$ ipython --no-banner

In [1]: import numpy as np

In [2]: import numpy.linalg as la

In [3]: np.set_printoptions(suppress=True, linewidth=200)

In [4]: data = np.loadtxt("layer16.csv", delimiter=",")

In [5]: data
Out[5]: 
array([[ 24., -33.,   5.,  -2., -18.,  -8.,  20.,  29., -11.],
       [  9.,  -3., -16., -11.,  -6.,  -8., -28., -25.,  13.],
       [-55.,  53.,  -3.,  19.,  38.,  10.,  12.,  11.,  -7.],
       [-12.,  13.,  35.,  14.,  10.,  24.,  28.,   7.,  -9.]])

In [6]: # null space of dimension 6

In [7]: theta = np.radians(45)

In [8]: R = np.eye(9)

In [9]: R[3, 3] = R[6, 6] = np.cos(theta)

In [10]: R[3, 6], R[6, 3] = -np.sin(theta), np.sin(theta)

In [11]: R.round(3)
Out[11]: 
array([[ 1.   ,  0.   ,  0.   ,  0.   ,  0.   ,  0.   ,  0.   ,  0.   ,  0.   ],
       [ 0.   ,  1.   ,  0.   ,  0.   ,  0.   ,  0.   ,  0.   ,  0.   ,  0.   ],
       [ 0.   ,  0.   ,  1.   ,  0.   ,  0.   ,  0.   ,  0.   ,  0.   ,  0.   ],
       [ 0.   ,  0.   ,  0.   ,  0.707,  0.   ,  0.   , -0.707,  0.   ,  0.   ],
       [ 0.   ,  0.   ,  0.   ,  0.   ,  1.   ,  0.   ,  0.   ,  0.   ,  0.   ],
       [ 0.   ,  0.   ,  0.   ,  0.   ,  0.   ,  1.   ,  0.   ,  0.   ,  0.   ],
       [ 0.   ,  0.   ,  0.   ,  0.707,  0.   ,  0.   ,  0.707,  0.   ,  0.   ],
       [ 0.   ,  0.   ,  0.   ,  0.   ,  0.   ,  0.   ,  0.   ,  1.   ,  0.   ],
       [ 0.   ,  0.   ,  0.   ,  0.   ,  0.   ,  0.   ,  0.   ,  0.   ,  1.   ]])

In [12]: other = data @ R.T

In [13]: np.allclose(la.norm(data, axis=1), la.norm(other, axis=1))
Out[13]: True

In [14]: np.round(la.svd(data, compute_uv=False), 3) + 0, np.round(la.svd(other, compute_uv=False), 3) + 0
Out[14]: 
(array([104.663,  70.19 ,  33.074,   0.   ]),
 array([104.663,  70.19 ,  33.074,   0.   ]))

In [15]: left, sv, Vt = la.svd(data)

In [16]: evecs = Vt[:(sv > 1e-8).sum()]

In [17]: rng = np.random.default_rng(490787)

In [18]: vec = data[2] + 4 * data[0] + rng.integers(2) * np.eye(9)[8]

In [19]: print(vec)
[ 41. -79.  17.  11. -34. -22.  92. 127. -51.]

In [20]: np.round(np.diag(evecs.T @ evecs), 3)
Out[20]: array([0.389, 0.413, 0.583, 0.073, 0.183, 0.27 , 0.388, 0.607, 0.096])

In [21]: np.allclose(evecs.T @ evecs @ vec, vec)
Out[21]: True

In [22]: print(la.matrix_rank(np.vstack([data, vec])))
3

In [23]: def softmax(z):
    ...:     e = np.exp(z - z.max(axis=-1, keepdims=True))
    ...:     return e / e.sum(axis=-1, keepdims=True)
    ...: 

In [24]: np.round(softmax(data).sum(axis=1), 3)
Out[24]: array([1., 1., 1., 1.])

In [25]: np.round(softmax(data[2]), 3) + 0
Out[25]: array([0., 1., 0., 0., 0., 0., 0., 0., 0.])

In [26]: np.round(softmax(data[2] + -2), 3) + 0
Out[26]: array([0., 1., 0., 0., 0., 0., 0., 0., 0.])

In [27]: scores = data @ data.T / np.sqrt(9)

In [28]: np.round(softmax(scores + np.triu(np.full(scores.shape, -np.inf), 1)), 3) + 0
Out[28]: 
array([[1., 0., 0., 0.],
       [0., 1., 0., 0.],
       [0., 0., 1., 0.],
       [0., 0., 0., 1.]])

In [29]: np.round(softmax(scores), 3) + 0
Out[29]: 
array([[1., 0., 0., 0.],
       [0., 1., 0., 0.],
       [0., 0., 1., 0.],
       [0., 0., 0., 1.]])

In [30]: rk = la.matrix_rank(data)

In [31]: rk
Out[31]: np.int64(3)

In [32]: null = la.svd(data)[2][rk:].T

In [33]: np.round(data @ null, 3) + 0
Out[33]: 
array([[0., 0., 0., 0., 0., 0.],
       [0., 0., 0., 0., 0., 0.],
       [0., 0., 0., 0., 0., 0.],
       [0., 0., 0., 0., 0., 0.]])

In [34]: null.shape
Out[34]: (9, 6)

In [35]: [int(la.matrix_rank(np.delete(data, i, axis=0))) for i in range(4)]
Out[35]: [3, 3, 3, 3]

In [36]: arr = np.loadtxt("out16.csv", delimiter=",")

In [37]: arr.round(3)
Out[37]: 
array([[-0.784,  0.607,  0.126],
       [-0.588, -0.793,  0.158],
       [ 0.196,  0.05 ,  0.979]])

In [38]: left, sv, Vt = la.svd(arr, full_matrices=False)

In [39]: round(np.sqrt((sv ** 2).sum()), 3), round(la.norm(arr), 3)
Out[39]: (np.float64(1.732), np.float64(1.732))

In [40]: Vt @ Vt.T
Out[40]: 
array([[1., 0., 0.],
       [0., 1., 0.],
       [0., 0., 1.]])

In [41]: np.round(left.T @ left, 3) + 0
Out[41]: 
array([[1., 0., 0.],
       [0., 1., 0.],
       [0., 0., 1.]])

In [42]: sv / sv[0]
Out[42]: array([1., 1., 1.])

In [43]: np.round(np.cumsum(sv ** 2) / np.sum(sv ** 2), 3)
Out[43]: array([0.333, 0.667, 1.   ])

In [44]: print(np.round(softmax(arr[1] + 5), 3))
[0.255 0.208 0.537]

In [45]: np.round(softmax(arr[1]), 3)
Out[45]: array([0.255, 0.208, 0.537])

In [46]: np.round(softmax(arr).sum(axis=1), 3)
Out[46]: array([1., 1., 1.])

In [47]: scores = arr @ arr.T / np.sqrt(3)

In [48]: print(np.round(softmax(scores + np.triu(np.full(scores.shape, -np.inf), 1)), 3))
[[1.    0.    0.   ]
 [0.36  0.64  0.   ]
 [0.264 0.264 0.471]]

In [49]: X = np.array([[3, 0, 0], [0, 1, 0], [2, 3, 3]])

In [50]: X
Out[50]: 
array([[3, 0, 0],
       [0, 1, 0],
       [2, 3, 3]])

In [51]: X @ X
Out[51]: 
array([[ 9,  0,  0],
       [ 0,  1,  0],
       [12, 12,  9]])

In [52]: assert X == X.T
Traceback (most recent call last):
  Cell In[52], line 1
    assert X == X.T
ValueError: The truth value of an array with more than one element is ambiguous. Use a.any() or a.all()


In [53]: (X + X.T) / 2
Out[53]: 
array([[3. , 0. , 1. ],
       [0. , 1. , 1.5],
       [1. , 1.5, 3. ]])

In [54]: ev, evecs = la.eig(X)

In [55]: np.prod(ev)
Out[55]: np.float64(9.0)

In [56]: print(np.round(np.sort(la.eigvals(la.inv(X))), 3))
[0.333 0.333 1.   ]

In [57]: X @ evecs[:, 0] - ev[0] * evecs[:, 0]
Out[57]: array([0., 0., 0.])

In [58]: np.round(np.sort(la.eigvals(X @ X)), 3)
Out[58]: array([1., 9., 9.])

In [59]: q, R = la.qr(X)

In [60]: np.round(np.trace(q @ q.T), 3)
Out[60]: np.float64(3.0)

In [61]: q.round(3)
Out[61]: 
array([[-0.832,  0.515, -0.206],
       [-0.   , -0.372, -0.928],
       [-0.555, -0.772,  0.309]])

In [62]: idx = rng.permutation(3)

In [63]: idx
Out[63]: array([2, 1, 0])

In [64]: other = X[idx][:, idx]

In [65]: print(np.trace(other))
7

In [66]: np.round(np.sort(np.abs(la.eigvals(other))), 3)
Out[66]: array([1., 3., 3.])

In [67]: np.allclose(other, X)
Out[67]: False

In [68]: np.einsum("ii->", X)
Out[68]: np.int64(7)

In [69]: round(la.det(X.T), 3)
Out[69]: np.float64(9.0)

In [70]: print(np.round(la.eigvals(X).sum().real, 3))
7.0

In [71]: print(np.poly(X))
[ 1. -7. 15. -9.]

In [72]: np.einsum("ij,ji->", X, X)
Out[72]: np.int64(19)

In [73]: A = np.load("run8.npy")

In [74]: A
Out[74]: 
array([[ 1.6  , -1.4  ,  0.185,  0.   , -0.3  ,  1.7  ,  0.5  ,  0.1  , -0.8  ,  1.1  ],
       [-0.4  , -1.2  , -0.999, -0.7  , -0.1  , -0.3  , -0.8  , -0.5  , -1.4  ,  0.2  ],
       [-0.7  ,  0.8  ,  0.209,  0.1  ,  1.2  , -0.8  ,  2.2  ,  0.1  , -1.1  , -0.7  ],
       [ 1.1  , -0.8  , -3.413, -0.2  , -0.8  ,  1.4  ,  0.7  , -1.7  , -0.2  ,  0.4  ],
       [ 0.2  , -0.6  , -3.432,  1.7  , -0.7  ,  0.8  , -0.8  , -1.7  ,  0.1  ,  0.5  ],
       [ 0.2  ,  1.7  , -0.591,  1.6  ,  2.3  ,  0.6  , -1.   , -0.3  ,  0.   , -1.3  ],
       [ 0.9  ,  0.4  ,  0.177,  0.5  ,  0.9  ,  0.5  , -0.4  ,  0.1  ,  0.4  , -1.3  ],
       [ 0.3  , -0.8  , -1.19 ,  1.2  , -0.6  , -0.9  , -0.4  , -0.6  , -0.9  , -1.8  ],
       [-0.9  , -0.7  ,  2.988,  0.9  ,  1.   , -2.1  , -0.3  ,  1.5  ,  0.6  ,  0.1  ],
       [-0.3  ,  0.   ,  1.213,  0.7  ,  0.4  ,  0.   , -3.   ,  0.6  , -0.2  , -0.4  ],
       [ 0.6  ,  0.8  , -0.975,  0.2  ,  0.6  ,  0.2  ,  0.   , -0.5  ,  1.7  , -0.4  ],
       [ 0.3  ,  0.4  ,  1.572,  1.3  , -0.4  ,  0.2  ,  0.   ,  0.8  , -1.2  , -0.6  ],
       [ 0.   , -0.3  ,  1.386,  0.4  , -0.1  ,  0.1  ,  0.2  ,  0.7  ,  1.3  , -0.1  ],
       [ 1.1  , -2.2  ,  1.241,  1.1  , -0.3  ,  0.8  ,  1.   ,  0.6  ,  0.5  ,  1.6  ],
       [ 0.5  ,  0.1  , -4.807,  0.6  , -0.8  ,  1.1  ,  0.8  , -2.4  ,  1.4  ,  0.2  ],
       [ 1.3  ,  0.3  , -2.646,  0.4  ,  1.1  ,  0.5  , -1.   , -1.3  , -0.5  , -0.4  ],
       [ 0.6  , -0.6  , -2.596,  0.5  ,  0.2  ,  0.   , -1.6  , -1.3  , -0.2  , -0.4  ],
       [-1.3  ,  0.3  , -1.793, -0.6  ,  2.1  ,  0.5  ,  1.5  , -0.9  , -0.5  ,  1.2  ],
       [-1.4  ,  1.5  ,  1.402, -0.9  , -0.4  ,  1.3  ,  0.9  ,  0.7  , -0.3  , -0.1  ],
       [ 1.1  ,  0.7  , -0.209,  0.   ,  0.2  ,  0.3  ,  0.   , -0.1  ,  0.9  , -0.8  ],
       [ 0.   ,  0.2  ,  3.388,  0.1  ,  0.6  ,  0.7  ,  0.2  ,  1.7  , -2.4  ,  2.3  ]])

In [75]: dist = la.norm(A[:, None] - A[None], axis=-1)

In [76]: la.matrix_rank(dist ** 2)
Out[76]: np.int64(12)

In [77]: np.flatnonzero(dist[7] < dist.mean() / 2)
Out[77]: array([7])

In [78]: (dist + 1e9 * np.eye(21)).round(6).argmin(axis=1)
Out[78]: array([13, 16, 17, 14, 16,  6, 19, 16, 12,  6, 19, 12, 19,  0,  3, 16, 15,  2, 12,  6, 11])

In [79]: dist[:5, :5].round(3)
Out[79]: 
array([[0.   , 3.632, 4.986, 4.25 , 5.064],
       [3.632, 0.   , 4.288, 4.128, 4.213],
       [4.986, 4.288, 0.   , 5.946, 6.315],
       [4.25 , 4.128, 5.946, 0.   , 2.68 ],
       [5.064, 4.213, 6.315, 2.68 , 0.   ]])
